% ipython --no-banner

In [1]: import numpy as np

In [2]: np.set_printoptions(suppress=True, linewidth=120)

In [3]: rd = lambda a: np.round(a, 2) + 0

In [4]: mat = np.loadtxt("layer1.csv", delimiter=",")

In [5]: rd(mat)
Out[5]: 
array([[ 0.87,  0.  ,  0.  ,  0.  ,  0.  ,  0.  ,  0.  ,  0.  , -0.5 ,  0.  ,  0.  ,  0.  ],
       [ 0.  ,  1.  ,  0.  ,  0.  ,  0.  ,  0.  ,  0.  ,  0.  ,  0.  ,  0.  ,  0.  ,  0.  ],
       [ 0.  ,  0.  ,  1.  ,  0.  ,  0.  ,  0.  ,  0.  ,  0.  ,  0.  ,  0.  ,  0.  ,  0.  ],
       [ 0.  ,  0.  ,  0.  ,  1.  ,  0.  ,  0.  ,  0.  ,  0.  ,  0.  ,  0.  ,  0.  ,  0.  ],
       [ 0.  ,  0.  ,  0.  ,  0.  ,  1.  ,  0.  ,  0.  ,  0.  ,  0.  ,  0.  ,  0.  ,  0.  ],
       [ 0.  ,  0.  ,  0.  ,  0.  ,  0.  ,  1.  ,  0.  ,  0.  ,  0.  ,  0.  ,  0.  ,  0.  ],
       [ 0.  ,  0.  ,  0.  ,  0.  ,  0.  ,  0.  ,  1.  ,  0.  ,  0.  ,  0.  ,  0.  ,  0.  ],
       [ 0.  ,  0.  ,  0.  ,  0.  ,  0.  ,  0.  ,  0.  ,  1.  ,  0.  ,  0.  ,  0.  ,  0.  ],
       [ 0.5 ,  0.  ,  0.  ,  0.  ,  0.  ,  0.  ,  0.  ,  0.  ,  0.87,  0.  ,  0.  ,  0.  ],
       [ 0.  ,  0.  ,  0.  ,  0.  ,  0.  ,  0.  ,  0.  ,  0.  ,  0.  ,  1.  ,  0.  ,  0.  ],
       [ 0.  ,  0.  ,  0.  ,  0.  ,  0.  ,  0.  ,  0.  ,  0.  ,  0.  ,  0.  ,  1.  ,  0.  ],
       [ 0.  ,  0.  ,  0.  ,  0.  ,  0.  ,  0.  ,  0.  ,  0.  ,  0.  ,  0.  ,  0.  ,  1.  ]])

In [6]: rng = np.random.default_rng(6762)

In [7]: z = rng.permutation(12)

In [8]: z
Out[8]: array([ 2,  6, 10,  4, 11,  5,  3,  0,  9,  8,  7,  1])

In [9]: Y = mat[z][:, z]

In [10]: rd(Y)
Out[10]: 
array([[ 1.  ,  0.  ,  0.  ,  0.  ,  0.  ,  0.  ,  0.  ,  0.  ,  0.  ,  0.  ,  0.  ,  0.  ],
       [ 0.  ,  1.  ,  0.  ,  0.  ,  0.  ,  0.  ,  0.  ,  0.  ,  0.  ,  0.  ,  0.  ,  0.  ],
       [ 0.  ,  0.  ,  1.  ,  0.  ,  0.  ,  0.  ,  0.  ,  0.  ,  0.  ,  0.  ,  0.  ,  0.  ],
       [ 0.  ,  0.  ,  0.  ,  1.  ,  0.  ,  0.  ,  0.  ,  0.  ,  0.  ,  0.  ,  0.  ,  0.  ],
       [ 0.  ,  0.  ,  0.  ,  0.  ,  1.  ,  0.  ,  0.  ,  0.  ,  0.  ,  0.  ,  0.  ,  0.  ],
       [ 0.  ,  0.  ,  0.  ,  0.  ,  0.  ,  1.  ,  0.  ,  0.  ,  0.  ,  0.  ,  0.  ,  0.  ],
       [ 0.  ,  0.  ,  0.  ,  0.  ,  0.  ,  0.  ,  1.  ,  0.  ,  0.  ,  0.  ,  0.  ,  0.  ],
       [ 0.  ,  0.  ,  0.  ,  0.  ,  0.  ,  0.  ,  0.  ,  0.87,  0.  , -0.5 ,  0.  ,  0.  ],
       [ 0.  ,  0.  ,  0.  ,  0.  ,  0.  ,  0.  ,  0.  ,  0.  ,  1.  ,  0.  ,  0.  ,  0.  ],
       [ 0.  ,  0.  ,  0.  ,  0.  ,  0.  ,  0.  ,  0.  ,  0.5 ,  0.  ,  0.87,  0.  ,  0.  ],
       [ 0.  ,  0.  ,  0.  ,  0.  ,  0.  ,  0.  ,  0.  ,  0.  ,  0.  ,  0.  ,  1.  ,  0.  ],
       [ 0.  ,  0.  ,  0.  ,  0.  ,  0.  ,  0.  ,  0.  ,  0.  ,  0.  ,  0.  ,  0.  ,  1.  ]])

In [11]: rd(np.diag(Y))
Out[11]: array([1.  , 1.  , 1.  , 1.  , 1.  , 1.  , 1.  , 0.87, 1.  , 0.87, 1.  , 1.  ])

In [12]: rd(np.linalg.det(Y)), rd(np.linalg.det(mat[z]))
Out[12]: (np.float64(1.0), np.float64(1.0))

In [13]: F = np.load("m.npy")

In [14]: F
Out[14]: 
array([[-2.,  4.,  1., -1.],
       [ 0.,  2.,  0.,  0.],
       [-2.,  0.,  1., -1.],
       [12., -8.,  0.,  6.]])

In [15]: hat = np.triu(np.array([[-3, 2, 1, -1], [-1, 3, 3, -1], [-2, 1, 2, -2], [3, 0, -3, 3]]), 1) + np.eye(4)

In [16]: Y = hat @ F @ np.linalg.inv(hat)

In [17]: rd(np.linalg.det(Y))
Out[17]: np.float64(0.0)

In [18]: rd(np.poly(Y))
Out[18]: array([  1.,  -7.,  16., -12.,   0.])

In [19]: np.trace(Y), np.trace(F)
Out[19]: (np.float64(7.0), np.float64(7.0))

In [20]: X = np.load("a.npy")

In [21]: X
Out[21]: 
array([[  0.64,   7.2 ,  -3.64,   3.4 ,   5.17,  -1.17],
       [ -0.57,  -7.19,   3.57,  -3.3 ,  -5.11,   1.16],
       [  1.05,  12.  ,  -6.01,   5.46,   8.46,  -1.95],
       [  0.7 ,   7.17,  -3.57,   3.36,   5.04,  -1.13],
       [  0.02,  -0.06,   0.04,   0.08,   0.07,  -0.02],
       [  0.76,   9.61,  -4.82,   4.35,   6.72,  -1.58],
       [  0.18,   2.41,  -1.2 ,   1.19,   1.61,  -0.39],
       [ -0.14,  -2.44,   1.09,  -1.08,  -1.68,   0.46],
       [  0.61,   7.21,  -3.54,   3.26,   5.1 ,  -1.12],
       [ -0.04,  -0.04,  -0.05,  -0.02,  -0.03,   0.  ],
       [  0.23,   2.42,  -1.17,   1.12,   1.74,  -0.42],
       [ -1.03, -11.99,   5.97,  -5.48,  -8.54,   2.06],
       [ -1.  , -11.92,   6.  ,  -5.54,  -8.55,   1.92],
       [ -0.12,  -2.38,   1.3 ,  -1.08,  -1.71,   0.31],
       [  0.23,   2.41,  -1.2 ,   1.09,   1.79,  -0.52],
       [  0.74,   9.58,  -4.78,   4.45,   6.78,  -1.58],
       [ -0.63,  -7.11,   3.63,  -3.3 ,  -5.06,   1.17],
       [  1.04,  12.06,  -6.  ,   5.55,   8.48,  -1.97],
       [ -0.76,  -9.54,   4.83,  -4.41,  -6.7 ,   1.69],
       [  0.03,   0.  ,   0.02,   0.03,  -0.08,  -0.03],
       [  0.02,   0.05,   0.05,  -0.07,   0.02,   0.06],
       [  0.12,   0.01,   0.02,  -0.03,  -0.01,  -0.03],
       [  0.33,   4.78,  -2.51,   2.23,   3.38,  -0.76],
       [  0.2 ,   2.45,  -1.22,   1.16,   1.73,  -0.51],
       [  0.79,   9.64,  -4.82,   4.43,   6.75,  -1.61],
       [  0.93,  11.97,  -5.96,   5.46,   8.41,  -2.08],
       [  0.14,   2.43,  -1.11,   1.07,   1.79,  -0.46],
       [  0.75,   9.59,  -4.77,   4.39,   6.9 ,  -1.63],
       [ -0.63,  -7.19,   3.59,  -3.3 ,  -5.13,   1.16],
       [  0.2 ,   2.41,  -1.16,   1.07,   1.63,  -0.41],
       [ -0.41,  -4.77,   2.46,  -2.17,  -3.45,   0.78],
       [  0.86,   9.56,  -4.83,   4.41,   6.77,  -1.61],
       [  0.26,   2.41,  -1.13,   1.16,   1.63,  -0.4 ],
       [ -0.62,  -7.24,   3.64,  -3.34,  -5.07,   1.22],
       [  0.68,   7.16,  -3.58,   3.32,   5.05,  -1.16],
       [ -0.57,  -7.26,   3.53,  -3.31,  -5.09,   1.1 ],
       [  0.02,  -0.03,  -0.04,   0.06,   0.  ,  -0.01],
       [  1.02,  11.94,  -6.01,   5.45,   8.58,  -1.99],
       [ -0.51,  -7.19,   3.58,  -3.33,  -5.03,   1.22]])

In [22]: hat = X @ np.linalg.solve(X.T @ X, X.T)

In [23]: rd(np.trace(hat))
Out[23]: np.float64(6.0)

In [24]: left, sigma, Vh = np.linalg.svd(X)

In [25]: rd(sigma)
Out[25]: array([63.65,  0.35,  0.33,  0.32,  0.29,  0.23])

In [26]: Y = left[:, :1] @ np.diag(sigma[:1]) @ Vh[:1]

In [27]: rd(np.linalg.norm(X - Y) / np.linalg.norm(X))
Out[27]: np.float64(0.01)

In [28]: rd(np.abs(X - Y).max())
Out[28]: np.float64(0.12)

In [29]: np.linalg.matrix_rank(Y)
Out[29]: np.int64(1)

In [30]: Q, Rm = np.linalg.qr(X)

In [31]: rd(np.abs(np.diag(Rm)))
Out[31]: array([3.77, 3.71, 0.35, 0.27, 0.37, 0.32])

In [32]: rd(abs(Rm[0, 0])), rd(np.linalg.norm(X[:, 0]))
Out[32]: (np.float64(3.77), np.float64(3.77))

In [33]: Q, vecs = np.linalg.qr(X[:, :3])[0], np.linalg.qr(X[:, 3:])[0]

In [34]: sigma = np.linalg.svd(Q.T @ vecs, compute_uv=False)

In [35]: rd(sigma)
Out[35]: array([1.  , 0.24, 0.  ])

In [36]: (sigma > 0.9).sum()
Out[36]: np.int64(1)

In [37]: rd(np.degrees(np.arccos(sigma.clip(0, 1))))
Out[37]: array([ 0.49, 75.91, 89.73])

In [38]: dist = np.linalg.norm(X[:, None] - X[None], axis=-1)

In [39]: dist.mean(axis=1).argmax()
Out[39]: np.int64(11)

In [40]: np.linalg.matrix_rank(dist ** 2)
Out[40]: np.int64(8)

In [41]: A = np.load("dump.npy")

In [42]: A
Out[42]: 
array([[ 5,  6,  7,  8,  9, 10, 11],
       [12, 13, 14, 15, 16, 17, 18],
       [19, 20, 21, 22, 23, 24, 25],
       [26, 27, 28, 29, 30, 31, 32]])

In [43]: # null space of dimension 5

In [44]: rd(np.linalg.norm(A) ** 2 / np.linalg.norm(A, 2) ** 2)
Out[44]: np.float64(1.0)

In [45]: rd(np.linalg.norm(A, axis=0))
Out[45]: array([34.73, 36.52, 38.34, 40.17, 42.02, 43.89, 45.76])

In [46]: rd(np.linalg.norm(A, 2))
Out[46]: np.float64(106.74)

In [47]: rd(np.linalg.norm(A, "nuc"))
Out[47]: np.float64(110.84)
